In [1]: import numpy as np

In [2]: np.set_printoptions(precision=1, suppress=True, linewidth=200, legacy="1.25")

In [3]: f = np.array([2, 0, 1]) + 0.5

In [4]: F = np.outer(f, f) / (f @ f)

In [5]: F.round(1) + 0
Out[5]: 
array([[0.7, 0.1, 0.4],
       [0.1, 0. , 0.1],
       [0.4, 0.1, 0.3]])

In [6]: # symmetric, so the eigenvalues are real

In [7]: U, sv, Vt = np.linalg.svd(F, full_matrices=False)

In [8]: np.round(sv / sv[0], 1) + 0
Out[8]: array([1., 0., 0.])

In [9]: U.shape, sv.shape, Vt.shape
Out[9]: ((3, 3), (3,), (3, 3))

In [10]: np.round(U.T @ F @ Vt.T, 1) + 0
Out[10]: 
array([[1., 0., 0.],
       [0., 0., 0.],
       [0., 0., 0.]])

In [11]: print(np.sqrt((sv ** 2).sum()), round(np.linalg.norm(F), 1))
1.0 1.0

In [12]: sv.round(1) + 0
Out[12]: array([1., 0., 0.])

In [13]: print(np.round(U.T @ U, 1) + 0)
[[1. 0. 0.]
 [0. 1. 0.]
 [0. 0. 1.]]

In [14]: np.abs(U[:, 0]).round(6).argmax()
Out[14]: 0

In [15]: Y = F / np.sqrt((F ** 2).mean(axis=1, keepdims=True))

In [16]: np.round(F - F.mean(axis=1, keepdims=True), 1) + 0
Out[16]: 
array([[ 0.3, -0.3,  0. ],
       [ 0.1, -0.1,  0. ],
       [ 0.2, -0.2,  0. ]])

In [17]: np.linalg.matrix_rank(F - F.mean(axis=1, keepdims=True))
Out[17]: 1

In [18]: print(np.abs(np.diag(np.linalg.qr(F)[1])) > 1e-9)
[ True False False]

In [19]: np.allclose(F[:-1].T @ np.linalg.lstsq(F[:-1].T, F[-1])[0], F[-1])
Out[19]: True

In [20]: np.unique(F.round(6), axis=0).shape
Out[20]: (3, 3)

In [21]: Y = np.array([[-2, 0], [0, -1]])

In [22]: W2 = np.kron(Y, F)

In [23]: print(np.linalg.matrix_rank(W2))
2
